$ python -q
>>> import numpy as np
>>> import numpy.linalg as la
>>> np.set_printoptions(suppress=True, linewidth=100)
>>> data = np.load("test19.npy")
>>> data
array([[ 1,  0,  0],
       [ 0,  3,  1],
       [ 0, -1,  2]])
>>> # 2 blocks once reordered
>>> np.allclose(data @ data.T, data.T @ data)
False
>>> (data - data.T) / 2
array([[ 0.,  0.,  0.],
       [ 0.,  0.,  1.],
       [ 0., -1.,  0.]])
>>> round(np.abs(la.eigvals(data)).max(), 1)
np.float64(2.6)
>>> np.trace(data)
np.int64(6)
>>> np.allclose(data, data.T)
False
>>> np.flatnonzero(la.matrix_power((data != 0) + (data.T != 0) + np.eye(3), 3)[1])
array([1, 2])
>>> np.round(np.sort(la.eigvals(data).real), 1)
array([1. , 2.5, 2.5])
>>> np.round(la.det(data), 1)
np.float64(7.0)
>>> A2 = data / la.norm(data, axis=1, keepdims=True)
>>> gram = A2 @ A2.T
>>> (gram - 2 * np.eye(3)).round(6).argmax(axis=1)
array([1, 0, 0])
>>> (np.abs(gram) > 0.9).astype(int)
array([[1, 0, 0],
       [0, 1, 0],
       [0, 0, 1]])
>>> np.round(la.norm(A2, axis=1), 1)
array([1., 1., 1.])
>>> round(np.degrees(np.arccos(np.clip(gram[2, 1], -1, 1))), 1)
np.float64(98.1)
>>> gram[2].round(1)
array([ 0. , -0.1,  1. ])
>>> gram.round(1)
array([[ 1. ,  0. ,  0. ],
       [ 0. ,  1. , -0.1],
       [ 0. , -0.1,  1. ]])
>>> q, vecs = la.qr(gram[:, :2])[0], la.qr(gram[:, 2:])[0]
>>> sv = la.svd(q.T @ vecs, compute_uv=False)
>>> np.round(np.degrees(np.arccos(sv.clip(0, 1))), 1)
array([73.9])
>>> (sv > 0.9).sum()
np.int64(0)
>>> M = np.array([[3.0, 1.0, 0.0, 0.0],
...     [0.0, 3.0, 1.0, 0.0],
...     [0.0, 0.0, 3.0, 1.0],
...     [0.0, 0.0, 0.0, 3.0]])
>>> # triangular: eigenvalues sit on the diagonal
>>> x = np.array([-4, -5, 2])
>>> rhs = data @ x
>>> b, lr = np.zeros(3), 1 / la.norm(data, 2) ** 2
>>> for i in range(300):
...     b -= lr * data.T @ (data @ b - rhs)
...     if i % 50 == 0: print(i, round(la.norm(data @ b - rhs), 1))
... 
0 4.9
50 0.0
100 0.0
150 0.0
200 0.0
250 0.0
>>> b.round(1)
array([-4., -5.,  2.])
>>> round(float(la.cond(data)), 1)
3.2
>>> q, _ = la.qr(np.array([[-1.7, 0.1, 0.1], [-0.2, 0.3, 0.1], [-0.2, 2.0, 0.2]]))
>>> ev = np.array([0, 2, 1])
>>> W0 = q @ np.diag(ev) @ q.T
>>> W0.round(1) + 0
array([[ 0. , -0.1, -0.2],
       [-0.1,  1. ,  0.1],
       [-0.2,  0.1,  2. ]])
>>> left, sv, Vh = la.svd(W0)
>>> vecs = Vh[:(sv > 1e-8).sum()]
>>> rng = np.random.default_rng(5764)
>>> x = W0[1] + 5 * W0[2] + rng.integers(2) * np.eye(3)[2]
>>> x.round(1)
array([-1.3,  1.6, 10.9])
>>> np.round(vecs.T @ vecs, 1) + 0
array([[ 0. , -0.1, -0.1],
       [-0.1,  1. ,  0. ],
       [-0.1,  0. ,  1. ]])
>>> np.round(np.diag(vecs.T @ vecs), 1) + 0
array([0., 1., 1.])
>>> K = np.array([[-3, 1, -3, 1, -3, 1],
...     [-2, 0, -2, 0, -2, 0],
...     [-3, 3, -3, 3, -3, 3],
...     [-3, 1, -3, 1, -3, 1],
...     [-2, 0, -2, 0, -2, 0],
...     [-3, 3, -3, 3, -3, 3]])
>>> # rows 0 and 3 are equal
>>> np.allclose(K[:-1].T @ la.lstsq(K[:-1].T, K[-1])[0], K[-1])
True
>>> la.lstsq(K[:-1].T, K[-1])[2]
np.int32(2)
>>> round(float(np.trace(la.pinv(K) @ K)), 1)
2.0
>>> round(la.norm(K, 2) / la.norm(K), 1)
np.float64(1.0)
>>> la.matrix_rank(K, rtol=0.1)
np.int64(2)
>>> [round(float(x), 1) for x in la.svd(K, compute_uv=False)[:3]]
[13.3, 3.9, 0.0]
>>> feats = np.load("sample1.npy")
>>> feats
array([[20.7, 39.2,  0.4],
       [19.9, 39.7, -0.4],
       [19.4, 39.7,  0.7],
       [21.7, 40.9,  0. ],
       [20.1, 40. , -1. ],
       [19.7, 42.1, -0.7],
       [21.1, 38.3, -0.4],
       [19.5, 38.8, -0.9],
       [19.9, 39.5, -0.4],
       [21.6, 40.8, -0.3],
       [19.4, 39.4, -0.1],
       [20.4, 40.5, -0.1],
       [20.3, 39.4,  1.7],
       [17.7, 39.7,  0.4],
       [20.9, 42.4, -1.6],
       [21.7, 41. ,  0.9],
       [19.2, 40. ,  0.8],
       [19.1, 39.6, -0.5]])
>>> x = np.array([4, 5, 3])
>>> rhs = feats @ x
>>> np.round(la.solve(feats.T @ feats, feats.T @ rhs), 1)
array([4., 5., 3.])
>>> rhs = rhs + 0.1 * rng.normal(size=18)
>>> rhs.round(1)
array([280. , 277.1, 278.2, 291.3, 277.5, 287.3, 274.6, 269.4, 276. , 289.4, 274.2, 283.8, 283.4,
       270.4, 290.7, 294.6, 278.9, 272.8])
>>> b, *_ = la.lstsq(feats, rhs)
>>> round(float(la.norm(rhs - feats @ b)), 1)
0.5
